In [1]: import numpy as np

In [2]: np.set_printoptions(suppress=True, linewidth=160)

In [3]: arr = np.tril(np.array([[3, -1, -1, 2, -1, -3],
   ...:     [-3, -2, 0, 0, -2, -2],
   ...:     [0, -3, -3, 0, 2, 3],
   ...:     [-3, 3, 2, -3, 3, 3],
   ...:     [0, -1, 1, -2, 2, -2],
   ...:     [-1, -2, 3, 1, 3, 0]]), -1) + np.eye(6, dtype=int)

In [4]: arr
Out[4]: 
array([[ 1,  0,  0,  0,  0,  0],
       [-3,  1,  0,  0,  0,  0],
       [ 0, -3,  1,  0,  0,  0],
       [-3,  3,  2,  1,  0,  0],
       [ 0, -1,  1, -2,  1,  0],
       [-1, -2,  3,  1,  3,  1]])

In [5]: np.round(np.sort(np.linalg.eigvals(arr)), 1)
Out[5]: array([1., 1., 1., 1., 1., 1.])

In [6]: arr @ arr
Out[6]: 
array([[  1,   0,   0,   0,   0,   0],
       [ -6,   1,   0,   0,   0,   0],
       [  9,  -6,   1,   0,   0,   0],
       [-15,   0,   4,   1,   0,   0],
       [  9, -11,  -2,  -4,   1,   0],
       [  1, -13,  11,  -4,   6,   1]])

In [7]: print(np.linalg.matrix_rank(arr - arr[0, 0] * np.eye(6)))
5

In [8]: M2 = arr / np.sqrt((arr ** 2).mean(axis=1, keepdims=True))

In [9]: M2[3].round(1)
Out[9]: array([-1.5,  1.5,  1. ,  0.5,  0. ,  0. ])

In [10]: print(np.round(np.linalg.norm(M2, axis=1), 1))
[2.4 2.4 2.4 2.4 2.4 2.4]

In [11]: print(np.linalg.matrix_rank(M2) == np.linalg.matrix_rank(arr))
True

In [12]: F = np.array([[0.3, -0.1, -0.2, -0.3, -1.5, -1.7],
    ...:     [-0.8, 0.0, -0.4, 1.7, 0.3, 0.0],
    ...:     [-2.1, -2.0, -1.1, 0.4, 0.6, -1.1],
    ...:     [0.4, 1.2, -0.3, 0.5, 0.2, -0.3],
    ...:     [-0.6, -1.2, 0.6, -0.2, 0.4, -0.6],
    ...:     [1.1, 1.7, 0.7, -0.6, -3.1, 0.4],
    ...:     [0.5, 0.4, -0.2, 0.5, 1.2, -0.8],
    ...:     [-0.5, 0.1, -0.9, 1.3, -0.2, 1.3],
    ...:     [-0.2, -1.9, -1.8, -0.1, 0.4, 0.3],
    ...:     [1.5, -1.1, 0.1, 1.3, -0.1, -0.2],
    ...:     [0.9, 1.1, 0.0, 0.3, 1.3, -2.4]])

In [13]: rng = np.random.default_rng(6422)

In [14]: F[6] = F[7] + 0.3 * rng.normal(size=6)

In [15]: F.round(1)
Out[15]: 
array([[ 0.3, -0.1, -0.2, -0.3, -1.5, -1.7],
       [-0.8,  0. , -0.4,  1.7,  0.3,  0. ],
       [-2.1, -2. , -1.1,  0.4,  0.6, -1.1],
       [ 0.4,  1.2, -0.3,  0.5,  0.2, -0.3],
       [-0.6, -1.2,  0.6, -0.2,  0.4, -0.6],
       [ 1.1,  1.7,  0.7, -0.6, -3.1,  0.4],
       [-0.7,  0.2, -0.6,  1.1, -0.2,  1.2],
       [-0.5,  0.1, -0.9,  1.3, -0.2,  1.3],
       [-0.2, -1.9, -1.8, -0.1,  0.4,  0.3],
       [ 1.5, -1.1,  0.1,  1.3, -0.1, -0.2],
       [ 0.9,  1.1,  0. ,  0.3,  1.3, -2.4]])

In [16]: x = np.array([-1, -2, -1, 2, 1, -2])

In [17]: a = np.maximum(F @ x, 0)

In [18]: a.round(1)
Out[18]: array([ 1.4,  4.9, 10.8,  0. ,  3.6,  0. ,  0.6,  1. ,  5.4,  3.5,  3.6])

In [19]: np.round(np.maximum(F @ x, 0) - np.maximum(-F @ x, 0), 1)
Out[19]: array([  1.4,   4.9,  10.8,  -0.7,   3.6, -10.3,   0.6,   1. ,   5.4,   3.5,   3.6])

In [20]: M2 = F + rng.integers(-2, 3, (11, 5)) @ rng.integers(-2, 3, (5, 6))

In [21]: M2.round(1)
Out[21]: 
array([[-4.7,  1.9,  2.8,  2.7,  0.5,  2.3],
       [-3.8, -3. ,  2.6, -5.3, -2.7, -6. ],
       [-2.1, -2. , -1.1, -0.6, -3.4, -7.1],
       [ 4.4,  0.2, -2.3, -0.5,  3.2,  3.7],
       [ 5.4, -8.2, -5.4, -8.2, -4.6, -6.6],
       [ 3.1,  2.7, -1.3,  3.4,  1.9,  8.4],
       [ 0.3, -1.8, -1.6, -2.9, -4.2, -0.8],
       [ 8.5, -1.9, -7.9,  0.3, -4.2, -4.7],
       [-2.2, -2.9, -0.8, -1.1,  0.4, -1.7],
       [ 1.5, -4.1, -1.9, -1.7, -5.1, -6.2],
       [-6.1,  9.1,  8. ,  7.3,  4.3, -0.4]])

In [22]: np.linalg.matrix_rank(M2 - F, tol=1e-8)
Out[22]: np.int64(5)

In [23]: np.abs(M2 - F).sum(axis=1)
Out[23]: array([19., 25., 11., 15., 38., 22., 14., 29.,  7., 19., 35.])

In [24]: np.round(np.linalg.svd(M2 - F, compute_uv=False), 1) + 0
Out[24]: array([28.8, 16.8,  9.1,  3.6,  2.5,  0. ])

In [25]: M2 = np.c_[F[:, :1] @ np.array([[0]]), np.array([-2, 4, -1, 5, -2, 2, -5, 5, 0, 4, 0])]

In [26]: M2
Out[26]: 
array([[ 0., -2.],
       [ 0.,  4.],
       [ 0., -1.],
       [ 0.,  5.],
       [ 0., -2.],
       [ 0.,  2.],
       [ 0., -5.],
       [ 0.,  5.],
       [ 0.,  0.],
       [ 0.,  4.],
       [ 0.,  0.]])

In [27]: np.round(np.linalg.lstsq(F, M2[:, 0])[0], 1)
Out[27]: array([0., 0., 0., 0., 0., 0.])

In [28]: np.round(np.linalg.norm(np.linalg.qr(F)[0].T @ M2, axis=0) ** 2 / ((M2 ** 2).sum(axis=0) + 1e-12), 1)
Out[28]: array([0. , 0.4])

In [29]: np.round(np.linalg.norm(M2 - F @ np.linalg.lstsq(F, M2)[0], axis=0), 1)
Out[29]: array([0. , 8.5])

In [30]: M2 = np.array([[0, 3, 2],
    ...:     [-2, 1, -3],
    ...:     [-2, -2, -2],
    ...:     [-3, 0, 1],
    ...:     [2, -2, 3],
    ...:     [0, 0, 3]])

In [31]: np.round(np.einsum("ij->j", F), 1)
Out[31]: array([-0.7, -2. , -3.9,  5.4, -1.9, -3.1])

In [32]: np.round(np.einsum("ik,kj->ij", F, M2), 1)
Out[32]: 
array([[ -1.5,   4.2,  -8.6],
       [ -3.7,  -2.2,   1.8],
       [  6.2,  -7.3,   2.9],
       [ -2.9,   2.6,  -2. ],
       [  2.6,  -5. ,   0.4],
       [ -9.2,   9.8, -13. ],
       [ -2.7,  -0.3,   3.4],
       [ -2.7,   0.8,   5.1],
       [  8.5,   0.3,  10.9],
       [ -2.1,   3.4,   6.5],
       [ -0.5,   1.2,  -4.5]])

In [33]: np.linalg.matrix_rank(F @ M2)
Out[33]: np.int64(3)

In [34]: np.linalg.matrix_rank(np.vstack([F, M2.T]))
Out[34]: np.int64(6)

In [35]: np.round(F @ M2, 1)
Out[35]: 
array([[ -1.5,   4.2,  -8.6],
       [ -3.7,  -2.2,   1.8],
       [  6.2,  -7.3,   2.9],
       [ -2.9,   2.6,  -2. ],
       [  2.6,  -5. ,   0.4],
       [ -9.2,   9.8, -13. ],
       [ -2.7,  -0.3,   3.4],
       [ -2.7,   0.8,   5.1],
       [  8.5,   0.3,  10.9],
       [ -2.1,   3.4,   6.5],
       [ -0.5,   1.2,  -4.5]])

In [36]: round(float(np.linalg.norm(F[9], 1)), 1), np.round(np.linalg.norm(F[9], np.inf), 1)
Out[36]: (4.3, np.float64(1.5))

In [37]: round(float(np.linalg.norm(F) ** 2 / np.linalg.norm(F, 2) ** 2), 1)
Out[37]: 2.4

In [38]: np.round(np.linalg.norm(F, axis=1), 1)
Out[38]: array([2.3, 1.9, 3.4, 1.4, 1.6, 3.8, 1.8, 2.1, 2.7, 2.3, 3.1])

In [39]: round(float(np.linalg.norm(F, 1)), 1), round(float(np.linalg.norm(F, np.inf)), 1)
Out[39]: (10.6, 7.6)

In [40]: np.round(np.linalg.norm(F, 2), 1)
Out[40]: np.float64(5.4)

In [41]: round(np.linalg.norm(F, "nuc"), 1)
Out[41]: np.float64(19.2)

In [42]: round(F[9] @ F[1], 1)
Out[42]: np.float64(0.9)

In [43]: print(np.round(np.linalg.norm(F, axis=0), 1))
[3.3 4.  2.6 2.9 3.8 3.7]

In [44]: data = np.load("a.npy")

In [45]: print(data.round(1))
[[-0.3 -0.5  1.6 -1.2 -1.   0.2 -1.3]
 [-0.5  1.8  0.5  0.7 -0.2 -0.2 -0.4]
 [ 1.6  0.5  0.7  0.1  0.6 -0.3  0.2]
 [-1.2  0.7  0.1  1.  -0.3  1.1 -1. ]
 [-1.  -0.2  0.6 -0.3  2.3  0.5  0.4]
 [ 0.2 -0.2 -0.3  1.1  0.5  1.3 -0.4]
 [-1.3 -0.4  0.2 -1.   0.4 -0.4  0.3]]

In [46]: r = np.linalg.matrix_rank(data)

In [47]: r
Out[47]: np.int64(5)

In [48]: ns = np.linalg.svd(data)[2][r:].T

In [49]: [int(np.linalg.matrix_rank(np.delete(data, i, axis=0))) for i in range(7)]
Out[49]: [5, 5, 5, 5, 5, 5, 5]

In [50]: [int(np.linalg.matrix_rank(data[:, :j + 1])) for j in range(7)]
Out[50]: [1, 2, 3, 4, 5, 5, 5]

In [51]: [int(np.linalg.matrix_rank(data[:i])) for i in range(1, len(data) + 1)]
Out[51]: [1, 2, 3, 4, 5, 5, 5]

In [52]: W0 = np.load("arr.npy")

In [53]: W0
Out[53]: 
array([[  6,   6,   5,   6,   5,   1],
       [  0,   0,  -1,   0,  -1,  -5],
       [ -5,  -5,  -6,  -5,  -6, -10],
       [ 11,  11,  10,  11,  10,   6],
       [  1,   1,   0,   1,   0,  -4],
       [ -5,  -5,  -6,  -5,  -6, -10],
       [  1,   1,   0,   1,   0,  -4],
       [  4,   4,   3,   4,   3,  -1],
       [ -2,  -2,  -3,  -2,  -3,  -7],
       [  7,   7,   6,   7,   6,   2],
       [  5,   5,   4,   5,   4,   0]])

In [54]: T = np.stack([W0, -1 * W0, W0[::-1]])

In [55]: (T @ W0.T).shape
Out[55]: (3, 11, 11)

In [56]: np.linalg.matrix_rank(T)
Out[56]: array([2, 2, 2])

In [57]: M2 = W0 + rng.integers(-2, 3, (11, 2)) @ rng.integers(-2, 3, (2, 6))

In [58]: print(M2)
[[  5   0   1   6   4   3]
 [  1  -2  -3   2  -2  -5]
 [ -4  -3  -5  -4  -6 -11]
 [  8   9  10   7  11   8]
 [ -3   1   2  -5   2  -2]
 [ -3  -9 -10  -1  -8 -10]
 [ -2  -1   0  -3   1  -2]
 [  3   2   2   3   3   0]
 [  0  -6  -7   2  -5  -7]
 [  8   5   4   9   5   2]
 [  6  11   8   5   5  -2]]

In [59]: np.abs(M2 - W0).sum(axis=1)
Out[59]: array([14,  8,  6, 12, 16, 16, 12,  6, 16,  8, 14])

In [60]: np.round(np.linalg.svd(M2 - W0, compute_uv=False), 1) + 0
Out[60]: array([15.6, 12.7,  0. ,  0. ,  0. ,  0. ])

In [61]: np.allclose(W0[:-1].T @ np.linalg.lstsq(W0[:-1].T, W0[-1])[0], W0[-1])
Out[61]: True

In [62]: np.unique(W0.round(6), axis=0).shape
Out[62]: (9, 6)

In [63]: np.abs(np.diag(np.linalg.qr(W0)[1])) > 1e-9
Out[63]: array([ True, False,  True, False, False, False])

In [64]: np.round(np.trace(np.linalg.pinv(W0) @ W0), 1)
Out[64]: np.float64(2.0)

In [65]: K = np.load("test4.npy")

In [66]: K
Out[66]: 
array([[0, 1, 3, 2, 1, 2, 1, 0],
       [0, 0, 0, 2, 3, 3, 3, 0],
       [0, 0, 0, 2, 0, 2, 2, 2],
       [0, 0, 0, 0, 1, 2, 0, 0],
       [0, 0, 0, 0, 0, 3, 3, 0],
       [0, 0, 0, 0, 0, 0, 1, 1],
       [0, 0, 0, 0, 0, 0, 0, 3],
       [0, 0, 0, 0, 0, 0, 0, 0]])

In [67]: np.linalg.matrix_rank(K, rtol=0.1)
Out[67]: np.int64(6)

In [68]: [round(float(x), 1) for x in np.linalg.svd(K, compute_uv=False)[:3]]
Out[68]: [8.2, 3.8, 3.3]

In [69]: lab = rng.permutation(8)

In [70]: lab
Out[70]: array([3, 1, 6, 0, 5, 2, 7, 4])

In [71]: M2 = K[lab][:, lab]

In [72]: np.round(np.sort(np.abs(np.linalg.eigvals(M2))), 1)
Out[72]: array([0., 0., 0., 0., 0., 0., 0., 0.])

In [73]: np.allclose(M2, K)
Out[73]: False

In [74]: np.diag(M2)
Out[74]: array([0, 0, 0, 0, 0, 0, 0, 0])

In [75]: r = np.linalg.matrix_rank(K)

In [76]: r
Out[76]: np.int64(6)

In [77]: ns = np.linalg.svd(K)[2][r:].T

In [78]: np.round(K @ ns, 1) + 0
Out[78]: 
array([[0., 0.],
       [0., 0.],
       [0., 0.],
       [0., 0.],
       [0., 0.],
       [0., 0.],
       [0., 0.],
       [0., 0.]])

In [79]: [int(np.linalg.matrix_rank(K[:, :j + 1])) for j in range(8)]
Out[79]: [0, 1, 1, 2, 3, 4, 5, 6]

In [80]: np.linalg.matrix_rank(K.T @ K), np.linalg.matrix_rank(K @ K.T)
Out[80]: (np.int64(6), np.int64(6))

In [81]: np.allclose(K @ K.T, K.T @ K)
Out[81]: False

In [82]: round(float(np.linalg.det(K)), 1)
Out[82]: 0.0

In [83]: round(float(np.abs(np.linalg.eigvals(K)).max()), 1)
Out[83]: 0.0

In [84]: (K + K.T) / 2
Out[84]: 
array([[0. , 0.5, 1.5, 1. , 0.5, 1. , 0.5, 0. ],
       [0.5, 0. , 0. , 1. , 1.5, 1.5, 1.5, 0. ],
       [1.5, 0. , 0. , 1. , 0. , 1. , 1. , 1. ],
       [1. , 1. , 1. , 0. , 0.5, 1. , 0. , 0. ],
       [0.5, 1.5, 0. , 0.5, 0. , 1.5, 1.5, 0. ],
       [1. , 1.5, 1. , 1. , 1.5, 0. , 0.5, 0.5],
       [0.5, 1.5, 1. , 0. , 1.5, 0.5, 0. , 1.5],
       [0. , 0. , 1. , 0. , 0. , 0.5, 1.5, 0. ]])

In [85]: print(K @ K)
[[ 0  0  0  8  5 16 14 11]
 [ 0  0  0  0  2 13 12 12]
 [ 0  0  0  0  2  4  2  8]
 [ 0  0  0  0  0  3  5  2]
 [ 0  0  0  0  0  0  3 12]
 [ 0  0  0  0  0  0  0  3]
 [ 0  0  0  0  0  0  0  0]
 [ 0  0  0  0  0  0  0  0]]

In [86]: print(np.round(np.sort(np.abs(np.linalg.eigvals(K))), 1))
[0. 0. 0. 0. 0. 0. 0. 0.]

In [87]: np.trace(K)
Out[87]: np.int64(0)

In [88]: np.allclose(K, K.T)
Out[88]: False

In [89]: W = np.array([[2, 0], [1, 0], [0, 0], [0, 1], [1, 2], [1, 1], [2, 0], [2, 2]])

In [90]: c = np.array([0, -9])

In [91]: H = np.maximum(K @ W + c, 0)

In [92]: H
Out[92]: 
array([[ 6,  0],
       [12,  2],
       [10,  0],
       [ 3,  0],
       [ 9,  0],
       [ 4,  0],
       [ 6,  0],
       [ 0,  0]])

In [93]: np.round((H > 0).mean(axis=0), 1)
Out[93]: array([0.9, 0.1])

In [94]: np.linalg.matrix_rank(H)
Out[94]: np.int64(2)

In [95]: cent = np.array([[-5, 4], [1, -2]])

In [96]: print((H @ cent).round(6).argmax(axis=1))
[1 1 1 1 1 1 1 0]

In [97]: X = np.array([[0, 5, 3, 6, 6],
    ...:     [-3, 2, 0, 3, 3],
    ...:     [1, 6, 4, 7, 7],
    ...:     [-2, 3, 1, 4, 4],
    ...:     [-2, 3, 1, 4, 4],
    ...:     [0, 5, 3, 6, 6],
    ...:     [2, 7, 5, 8, 8],
    ...:     [-2, 3, 1, 4, 4],
    ...:     [-2, 3, 1, 4, 4],
    ...:     [2, 7, 5, 8, 8],
    ...:     [1, 6, 4, 7, 7]])

In [98]: X
Out[98]: 
array([[ 0,  5,  3,  6,  6],
       [-3,  2,  0,  3,  3],
       [ 1,  6,  4,  7,  7],
       [-2,  3,  1,  4,  4],
       [-2,  3,  1,  4,  4],
       [ 0,  5,  3,  6,  6],
       [ 2,  7,  5,  8,  8],
       [-2,  3,  1,  4,  4],
       [-2,  3,  1,  4,  4],
       [ 2,  7,  5,  8,  8],
       [ 1,  6,  4,  7,  7]])

In [99]: Xc = X - X.mean(axis=0)

In [100]: V = np.linalg.svd(Xc)[2][:2]

In [101]: M2 = Xc - Xc @ V.T @ V

In [102]: np.round(np.cov(Xc @ V.T, rowvar=False), 1) + 0
Out[102]: 
array([[16.4,  0. ],
       [ 0. ,  0. ]])

In [103]: E = np.load("layer13.npy")

In [104]: E
Out[104]: 
array([[ 0. ,  1.1, -0.3, -1.4,  0. ],
       [-0.5,  0.1, -0.7,  0.5, -0.5],
       [ 0.1,  0.3, -1.2, -0.6,  0.6],
       [-0.2,  0.5,  0.7, -0.7, -0.3],
       [-0.4,  0.3, -0.7, -0.1, -0.1]])

In [105]: Q = E.astype(float).copy()

In [106]: for j in range(5):
     ...:     Q[:, j] -= Q[:, :j] @ (Q[:, :j].T @ Q[:, j])
     ...:     Q[:, j] /= np.linalg.norm(Q[:, j])
     ...: 

In [107]: Q.round(1) + 0
Out[107]: 
array([[ 0. ,  0.9,  0. ,  0.4,  0.1],
       [-0.7, -0.1, -0.2,  0.4, -0.5],
       [ 0.1,  0.3, -0.7, -0.5, -0.4],
       [-0.3,  0.3,  0.6, -0.6, -0.4],
       [-0.6,  0.1, -0.2, -0.3,  0.7]])

In [108]: np.round(Q.T @ Q, 1) + 0
Out[108]: 
array([[1., 0., 0., 0., 0.],
       [0., 1., 0., 0., 0.],
       [0., 0., 1., 0., 0.],
       [0., 0., 0., 1., 0.],
       [0., 0., 0., 0., 1.]])
